In [1]: import numpy as np

In [2]: import numpy.linalg as la

In [3]: np.set_printoptions(precision=3, suppress=True, linewidth=140, floatmode="fixed")

In [4]: data = np.load("m.npy")

In [5]: data
Out[5]: 
array([[-0.856,  1.575,  2.405],
       [ 1.375,  1.439, -2.245],
       [ 1.059,  1.535, -2.350],
       [-1.948,  2.079, -0.939],
       [-2.691, -1.316,  0.156],
       [-0.812,  0.901, -2.744],
       [-2.903, -0.752, -0.064],
       [ 0.485,  2.041,  2.145],
       [-1.726,  0.115, -2.451],
       [ 0.748, -1.341, -2.577],
       [ 2.002,  0.519, -2.174],
       [ 2.214,  2.015, -0.187],
       [-0.504, -2.957,  0.039],
       [ 1.677, -2.314, -0.912],
       [-1.027,  2.335, -1.580],
       [-1.435,  2.587, -0.501],
       [-2.964,  0.456, -0.082],
       [-2.944,  0.573,  0.076],
       [-1.787, -0.661, -2.317],
       [-0.676,  1.621,  2.432],
       [ 0.841, -2.373, -1.632],
       [-1.712, -0.851, -2.312],
       [-1.523,  1.396,  2.175],
       [ 1.297,  2.630, -0.633],
       [ 2.537,  0.566, -1.498],
       [-2.803, -1.028,  0.297],
       [-0.009,  2.922, -0.680]])

In [6]: A2 = np.array([[-3, 4, 3], [0, 5, 4], [5, 3, -2]])

In [7]: np.einsum("ij,ij->i", data, data)
Out[7]: 
array([8.997, 9.001, 9.000, 8.999, 8.998, 9.001, 8.997, 9.002, 9.000, 8.999, 9.004, 8.997, 8.999, 8.999, 9.003, 9.003, 9.000, 9.001, 8.999,
       8.999, 9.002, 9.000, 8.999, 9.000, 9.001, 9.002, 9.001])

In [8]: la.matrix_rank(np.vstack([data, A2.T]))
Out[8]: np.int64(3)

In [9]: O, _ = la.qr(np.array([[0.2, -1.3, -0.4, -0.6],
   ...:     [1.7, -0.6, 0.7, 0.1],
   ...:     [1.1, 0.0, -1.1, 1.6],
   ...:     [-0.2, -1.2, -0.6, 0.2]]))

In [10]: vals = np.array([6, 9, 3, 4])

In [11]: M = O @ np.diag(vals) @ O.T

In [12]: M
Out[12]: 
array([[ 6.435,  0.535, -0.472,  2.387],
       [ 0.535,  5.161,  1.251,  0.282],
       [-0.472,  1.251,  4.008, -0.798],
       [ 2.387,  0.282, -0.798,  6.397]])

In [13]: x = np.ones(4)

In [14]: for _ in range(6):
    ...:     x = M @ x
    ...:     x /= la.norm(x)
    ...:     print(round(x @ M @ x, 3))
    ...: 
7.973
8.474
8.745
8.882
8.946
8.976

In [15]: round(float(la.eigvalsh(M)[-1]), 3)
Out[15]: 9.0

In [16]: O, Rm = la.qr(M)

In [17]: np.allclose(Rm.T @ Rm, M.T @ M)
Out[17]: True

In [18]: O.shape, Rm.shape
Out[18]: ((4, 4), (4, 4))

In [19]: np.abs(np.diag(Rm))
Out[19]: array([6.900, 5.266, 3.558, 5.011])

In [20]: vals, evecs = la.eigh(M)

In [21]: np.abs(evecs[:, -1])
Out[21]: array([0.696, 0.098, 0.152, 0.695])

In [22]: la.svd(M, compute_uv=False)
Out[22]: array([9.000, 6.000, 4.000, 3.000])

In [23]: np.abs(evecs[:, -1]).round(6).argmax()
Out[23]: np.int64(0)

In [24]: round(float(vals.sum()), 3), np.trace(M)
Out[24]: (22.0, np.float64(22.0))

In [25]: arr = np.load("sample1.npy")

In [26]: arr
Out[26]: 
array([[-10.448,   4.907, -20.427],
       [  4.160,  -3.384,   8.767],
       [  8.338,  -7.826,   3.558],
       [  6.029,  -5.614,  -5.027],
       [-13.470,   0.821,  -7.152],
       [  4.207, -17.355,   5.981],
       [ -3.537,  -8.820,  -1.086],
       [  6.088, -22.109,  18.207],
       [  2.074,  13.475,   6.597],
       [  2.720,   1.518,  -1.068],
       [ -5.012,  -6.178,  -0.113],
       [  2.682,  15.918,  -5.062],
       [  3.604,   1.663,  -4.594],
       [  4.799,  -4.994,  -4.474],
       [  3.591,  -1.463,  21.293],
       [ 13.592, -14.365,  10.433],
       [  8.268, -29.338,  48.968],
       [  5.086,  19.330,  -6.799],
       [ -4.616,  12.343, -34.643],
       [  1.968,  13.168,   0.985],
       [  1.792,   0.241,   1.238],
       [ -2.803,  -2.238,  -4.842],
       [ -5.879,  -3.458,  -4.900],
       [-13.596,  13.672, -21.898],
       [-10.019,   2.500,  -9.333],
       [-10.777,  -8.594,  -2.932],
       [  4.656, -28.224,  35.719]])

In [27]: rng = np.random.default_rng(60)

In [28]: A2 = arr + rng.integers(-2, 3, (27, 1)) @ rng.integers(-2, 3, (1, 3))

In [29]: A2
Out[29]: 
array([[-12.448,   6.907, -22.427],
       [  3.160,  -2.384,   7.767],
       [  7.338,  -6.826,   2.558],
       [  4.029,  -3.614,  -7.027],
       [-11.470,  -1.179,  -5.152],
       [  2.207, -15.355,   3.981],
       [ -1.537, -10.820,   0.914],
       [  8.088, -24.109,  20.207],
       [  4.074,  11.475,   8.597],
       [  4.720,  -0.482,   0.932],
       [ -3.012,  -8.178,   1.887],
       [  2.682,  15.918,  -5.062],
       [  2.604,   2.663,  -5.594],
       [  6.799,  -6.994,  -2.474],
       [  5.591,  -3.463,  23.293],
       [ 15.592, -16.365,  12.433],
       [  6.268, -27.338,  46.968],
       [  4.086,  20.330,  -7.799],
       [ -4.616,  12.343, -34.643],
       [  0.968,  14.168,  -0.015],
       [  3.792,  -1.759,   3.238],
       [ -1.803,  -3.238,  -3.842],
       [ -5.879,  -3.458,  -4.900],
       [-15.596,  15.672, -23.898],
       [-10.019,   2.500,  -9.333],
       [-10.777,  -8.594,  -2.932],
       [  4.656, -28.224,  35.719]])

In [30]: np.round(la.svd(A2 - arr, compute_uv=False), 3) + 0
Out[30]: array([14.071,  0.000,  0.000])

In [31]: la.matrix_rank(A2 - arr, tol=1e-8)
Out[31]: np.int64(1)

In [32]: np.abs(A2 - arr).sum(axis=1)
Out[32]: 
array([6.000, 3.000, 3.000, 6.000, 6.000, 6.000, 6.000, 6.000, 6.000, 6.000, 6.000, 0.000, 3.000, 6.000, 6.000, 6.000, 6.000, 3.000, 0.000,
       3.000, 6.000, 3.000, 0.000, 6.000, 0.000, 0.000, 0.000])
